$ python -q
>>> import numpy as np
>>> np.set_printoptions(precision=3, suppress=True, linewidth=120, legacy="1.25")
>>> data = np.loadtxt("block8.csv", delimiter=",")
>>> data
array([[  1.8,  -0.4,  -0.2,   0.6,   1. ,   0. ,   0.3,  -0.4],
       [ -1.2,  -0.4,   0.5,   1.2,   0.2,  -0.2,  -0.7,  -0.9],
       [ -2.3,   1.4,   0.8,  -0.6,  -0.1,   1.6,   0.1,  -1.8],
       [ -1.3,  -0.3,  -0.8,   0.7,  -0.1,   1.1,   1.6,   1.6],
       [-28. , -12. ,  32. , -18. ,  38. ,  10. ,  30. ,  -2. ],
       [ -0.6,   0. ,   0.3,  -0.4,   2.7,   0.7,   0.3,   1.4],
       [  0.5,  -0.3,  -0.5,  -1.1,  -0.1,  -0.3,  -0.7,  -0.2],
       [  0.9,   0.9,  -0.2,  -0.3,  -1.1,   2.1,  -0.5,   0.6],
       [ -2.4,  -0.3,  -1.3,   1.1,  -0.8,  -0.6,  -1.8,   0.3],
       [ -0.5,   2.6,   0.7,   0. ,  -1.1,   1.9,  -1.6,  -1.9],
       [  1.9,   0.2,  -0.5,   0.2,   0.1,  -1.7,  -1.2,  -1.7],
       [ -0.7,  -0.6,   0. ,   0.9,   1.9,  -0.4,   1.7,  -2.8],
       [  1.2,  -0.2,   0.9,  -1.1,  -0.2,   0.5,  -1. ,  -1.5],
       [  1. ,   0.7,   0.5,   0.5,   0. ,  -1.3,  -0.4,  -0.1],
       [  0.5,  -3.2,   1.3,   0.8,  -0.4,   0. ,   1.6,   1.6],
       [  0.5,  -1.1,  -0.7,  -0.3,  -0.3,  -0.8,   1.2,   0.4],
       [ -0.4,   1.1,  -0.7,  -0.5,   0.5,   1.2,   1.9,   0.7],
       [ -0.9,   0.7,   0.8,  -2.9,   0.5,   0.6,  -0.6,  -0.9],
       [ -1.6,  -1.1,   0.4,  -1.4,  -2.2,  -0.9,   0.9,  -1.1],
       [  1.8,  -0.3,  -0.5,  -0.1,  -0.4,  -1.4,  -1.9,   1.7],
       [  1.9,   0.6,  -1.1,  -0.4,  -2. ,   1. ,   0.7,   0.2],
       [ -1.5,  -2. ,  -1.1,   1.4,  -1.4,  -0.8,  -1.2,   1.2],
       [ -0.6,   1.6,   0.3,  -0.7,  -1.1,   0. ,   0.9,   1.3],
       [  0.4,   3.1,  -1.2,   0.4,   0.2,   1.4,   0.2,   0.6],
       [ -0.1,   0. ,   1.3,   0.3,  -0.5,  -0.8,  -0.4,   0.9]])
>>> hat = data @ np.linalg.solve(data.T @ data, data.T)
>>> hat @ data[:, 7]
array([-0.4, -0.9, -1.8,  1.6, -2. ,  1.4, -0.2,  0.6,  0.3, -1.9, -1.7, -2.8, -1.5, -0.1,  1.6,  0.4,  0.7, -0.9,
       -1.1,  1.7,  0.2,  1.2,  1.3,  0.6,  0.9])
>>> np.round(np.trace(hat), 3)
8.0
